>>> import numpy as np
>>> np.set_printoptions(precision=2, suppress=True, linewidth=160, legacy="1.25")
>>> feats = np.array([[1.0, 0.2, 0.04, 0.01],
...     [0.2, 1.0, 0.2, 0.04],
...     [0.04, 0.2, 1.0, 0.2],
...     [0.01, 0.04, 0.2, 1.0]])
>>> feats
array([[1.  , 0.2 , 0.04, 0.01],
       [0.2 , 1.  , 0.2 , 0.04],
       [0.04, 0.2 , 1.  , 0.2 ],
       [0.01, 0.04, 0.2 , 1.  ]])
>>> vec = np.ones(4)
>>> for _ in range(6):
...     vec = feats @ vec
...     vec /= np.linalg.norm(vec)
...     print(round(vec @ feats @ vec, 2))
... 
1.36
1.36
1.36
1.36
1.36
1.36
>>> np.round(np.linalg.eigvalsh(feats)[-1], 2)
1.36
>>> A2 = feats / np.linalg.norm(feats, axis=1, keepdims=True)
>>> C2 = A2 @ A2.T
>>> (C2 - 2 * np.eye(4)).round(6).argmax(axis=1)
array([1, 0, 3, 2])
>>> C2[2]
array([0.11, 0.38, 1.  , 0.38])
>>> (np.abs(C2) > 0.9).astype(int)
array([[1, 0, 0, 0],
       [0, 1, 0, 0],
       [0, 0, 1, 0],
       [0, 0, 0, 1]])
>>> round(float(np.degrees(np.arccos(np.clip(C2[2, 1], -1, 1)))), 2)
67.38
>>> np.argwhere(np.triu(np.abs(C2) > 0.95, 1))
array([], shape=(0, 2), dtype=int64)
>>> C2
array([[1.  , 0.38, 0.11, 0.03],
       [0.38, 1.  , 0.38, 0.11],
       [0.11, 0.38, 1.  , 0.38],
       [0.03, 0.11, 0.38, 1.  ]])
>>> q, R = np.linalg.qr(feats)
>>> round(float(abs(R[0, 0])), 2), np.round(np.linalg.norm(feats[:, 0]), 2)
(1.02, 1.02)
>>> q @ R
array([[1.  , 0.2 , 0.04, 0.01],
       [0.2 , 1.  , 0.2 , 0.04],
       [0.04, 0.2 , 1.  , 0.2 ],
       [0.01, 0.04, 0.2 , 1.  ]])
>>> q.round(2) + 0
array([[-0.98,  0.2 ,  0.  ,  0.  ],
       [-0.2 , -0.96,  0.2 ,  0.  ],
       [-0.04, -0.19, -0.96, -0.2 ],
       [-0.01, -0.04, -0.19,  0.98]])
>>> np.round(q.T @ q, 2) + 0
array([[1., 0., 0., 0.],
       [0., 1., 0., 0.],
       [0., 0., 1., 0.],
       [0., 0., 0., 1.]])
